$ ipython --no-banner

In [1]: import numpy as np

In [2]: np.set_printoptions(precision=2, suppress=True, linewidth=140, sign=" ")

In [3]: W0 = np.load("x.npy")

In [4]: W0
Out[4]: 
array([[-1.,  1.,  1.,  1.,  1.,  1.],
       [ 1., -1.,  1.,  1.,  1.,  1.],
       [ 1.,  1., -1.,  1.,  1.,  1.],
       [ 1.,  1.,  1., -1.,  1.,  1.],
       [ 1.,  1.,  1.,  1., -1.,  1.],
       [ 1.,  1.,  1.,  1.,  1., -1.]])

In [5]: out = np.linalg.invert(W0)
AttributeError: module 'numpy.linalg' has no attribute 'invert'


In [6]: out = np.linalg.inv(W0)

In [7]: round(float(np.linalg.det(W0) * np.linalg.det(out)), 2)
Out[7]: 1.0

In [8]: round(np.linalg.cond(W0), 2)
Out[8]: np.float64(2.0)

In [9]: round(float(np.linalg.slogdet(W0)[0]), 2)
Out[9]: -1.0

In [10]: out
Out[10]: 
array([[-0.38,  0.12,  0.12,  0.12,  0.12,  0.12],
       [ 0.12, -0.38,  0.12,  0.12,  0.12,  0.12],
       [ 0.12,  0.12, -0.38,  0.12,  0.12,  0.12],
       [ 0.12,  0.12,  0.12, -0.38,  0.12,  0.12],
       [ 0.12,  0.12,  0.12,  0.12, -0.38,  0.12],
       [ 0.12,  0.12,  0.12,  0.12,  0.12, -0.37]])

In [11]: np.round(W0 @ out, 2) + 0
Out[11]: 
array([[ 1.,  0.,  0.,  0.,  0.,  0.],
       [ 0.,  1.,  0.,  0.,  0.,  0.],
       [ 0.,  0.,  1.,  0.,  0.,  0.],
       [ 0.,  0.,  0.,  1.,  0.,  0.],
       [ 0.,  0.,  0.,  0.,  1.,  0.],
       [ 0.,  0.,  0.,  0.,  0.,  1.]])

In [12]: out @ np.ones(6)
Out[12]: array([ 0.25,  0.25,  0.25,  0.25,  0.25,  0.25])

In [13]: np.sort(np.abs(np.fft.fft(out[0]))), np.sort(np.linalg.svd(out, compute_uv=False))
Out[13]: 
(array([ 0.25,  0.5 ,  0.5 ,  0.5 ,  0.5 ,  0.5 ]),
 array([ 0.25,  0.5 ,  0.5 ,  0.5 ,  0.5 ,  0.5 ]))

In [14]: np.fft.fft(out[0])
Out[14]: array([ 0.25+0.j, -0.5 -0.j, -0.5 +0.j, -0.5 +0.j, -0.5 +0.j, -0.5 +0.j])

In [15]: def softmax(z):
    ...:     e = np.exp(z - z.max(axis=-1, keepdims=True))
    ...:     return e / e.sum(axis=-1, keepdims=True)
    ...: 

In [16]: np.round(softmax(10 * W0[0]), 2) + 0
Out[16]: array([ 0. ,  0.2,  0.2,  0.2,  0.2,  0.2])

In [17]: softmax(W0[0])
Out[17]: array([ 0.03,  0.19,  0.19,  0.19,  0.19,  0.19])

In [18]: softmax(W0[0] + 4)
Out[18]: array([ 0.03,  0.19,  0.19,  0.19,  0.19,  0.19])

In [19]: S = W0 @ W0.T / np.sqrt(6)

In [20]: softmax(S).round(6).argmax(axis=1)
Out[20]: array([ 0,  1,  2,  3,  4,  5])

In [21]: softmax(S)[0] @ W0
Out[21]: array([-0.01,  0.8 ,  0.8 ,  0.8 ,  0.8 ,  0.8 ])
